% python3 -q
>>> import numpy as np
>>> from numpy import linalg as LA
>>> np.set_printoptions(precision=1, suppress=True, linewidth=140, legacy="1.25")
>>> m1 = np.load("w.npy")
>>> m1
array([[ 5.,  7.,  1.,  2., -5.,  3.,  1.,  0.,  0.,  0.],
       [-8., -7., -4., -7., -6.,  1., -9.,  0.,  0.,  0.],
       [-7.,  0.,  8., -5.,  2., -2., -4.,  0.,  0.,  0.],
       [ 2.,  8., -8., -2.,  8.,  4.,  8.,  0.,  0.,  0.],
       [ 7., -4., -8.,  1., -1., -1.,  0.,  0.,  0.,  0.],
       [-9.,  4.,  1.,  5.,  1.,  0.,  3.,  0.,  0.,  0.],
       [-6.,  2.,  2.,  2.,  2., -8., -5.,  0.,  0.,  0.],
       [ 0.,  0.,  0.,  0.,  0.,  0.,  0., -2., -1.,  2.],
       [ 0.,  0.,  0.,  0.,  0.,  0.,  0.,  0.,  3.,  2.],
       [ 0.,  0.,  0.,  0.,  0.,  0.,  0.,  1., -3., -2.]])
>>> LA.matrix_power(m1, 2)
array([[-102.,   36.,   14.,  -36.,  -39.,   25.,  -42.,    0.,    0.,    0.],
       [  33.,  -53.,   75.,   48.,    7.,   27.,   63.,    0.,    0.,    0.],
       [ -45., -113.,   71.,  -60.,   -1.,  -27.,  -65.,    0.,    0.,    0.],
       [ -30.,  -58., -122.,   36.,  -78.,  -50.,  -82.,    0.,    0.,    0.],
       [ 127.,   85.,  -42.,   74.,  -19.,   38.,   80.,    0.,    0.,    0.],
       [ -85.,  -49.,  -59.,  -54.,   68.,  -30.,  -24.,    0.,    0.,    0.],
       [  60.,  -90.,  -48.,  -88.,   18.,   26.,  -15.,    0.,    0.,    0.],
       [   0.,    0.,    0.,    0.,    0.,    0.,    0.,    6.,   -7.,  -10.],
       [   0.,    0.,    0.,    0.,    0.,    0.,    0.,    2.,    3.,    2.],
       [   0.,    0.,    0.,    0.,    0.,    0.,    0.,   -4.,   -4.,    0.]])
>>> np.trace(m1)
-3.0
>>> m1.inv()
Traceback (most recent call last):
  File "<python-input-7>", line 1, in <module>
    m1.inv()
    ^^^^^^
AttributeError: 'numpy.ndarray' object has no attribute 'inv'
>>> LA.determinant(m1)
Traceback (most recent call last):
  File "<python-input-8>", line 1, in <module>
    LA.determinant(m1)
    ^^^^^^^^^^^^^^
AttributeError: module 'numpy.linalg' has no attribute 'determinant'
>>> m1 @ m1
array([[-102.,   36.,   14.,  -36.,  -39.,   25.,  -42.,    0.,    0.,    0.],
       [  33.,  -53.,   75.,   48.,    7.,   27.,   63.,    0.,    0.,    0.],
       [ -45., -113.,   71.,  -60.,   -1.,  -27.,  -65.,    0.,    0.,    0.],
       [ -30.,  -58., -122.,   36.,  -78.,  -50.,  -82.,    0.,    0.,    0.],
       [ 127.,   85.,  -42.,   74.,  -19.,   38.,   80.,    0.,    0.,    0.],
       [ -85.,  -49.,  -59.,  -54.,   68.,  -30.,  -24.,    0.,    0.,    0.],
       [  60.,  -90.,  -48.,  -88.,   18.,   26.,  -15.,    0.,    0.,    0.],
       [   0.,    0.,    0.,    0.,    0.,    0.,    0.,    6.,   -7.,  -10.],
       [   0.,    0.,    0.,    0.,    0.,    0.,    0.,    2.,    3.,    2.],
       [   0.,    0.,    0.,    0.,    0.,    0.,    0.,   -4.,   -4.,    0.]])
>>> (m1 - m1.T) / 2
array([[ 0. ,  7.5,  4. ,  0. , -6. ,  6. ,  3.5,  0. ,  0. ,  0. ],
       [-7.5,  0. , -2. , -7.5, -1. , -1.5, -5.5,  0. ,  0. ,  0. ],
       [-4. ,  2. ,  0. ,  1.5,  5. , -1.5, -3. ,  0. ,  0. ,  0. ],
       [ 0. ,  7.5, -1.5,  0. ,  3.5, -0.5,  3. ,  0. ,  0. ,  0. ],
       [ 6. ,  1. , -5. , -3.5,  0. , -1. , -1. ,  0. ,  0. ,  0. ],
       [-6. ,  1.5,  1.5,  0.5,  1. ,  0. ,  5.5,  0. ,  0. ,  0. ],
       [-3.5,  5.5,  3. , -3. ,  1. , -5.5,  0. ,  0. ,  0. ,  0. ],
       [ 0. ,  0. ,  0. ,  0. ,  0. ,  0. ,  0. ,  0. , -0.5,  0.5],
       [ 0. ,  0. ,  0. ,  0. ,  0. ,  0. ,  0. ,  0.5,  0. ,  2.5],
       [ 0. ,  0. ,  0. ,  0. ,  0. ,  0. ,  0. , -0.5, -2.5,  0. ]])
>>> print(np.allclose(m1 @ m1.T, m1.T @ m1))
False
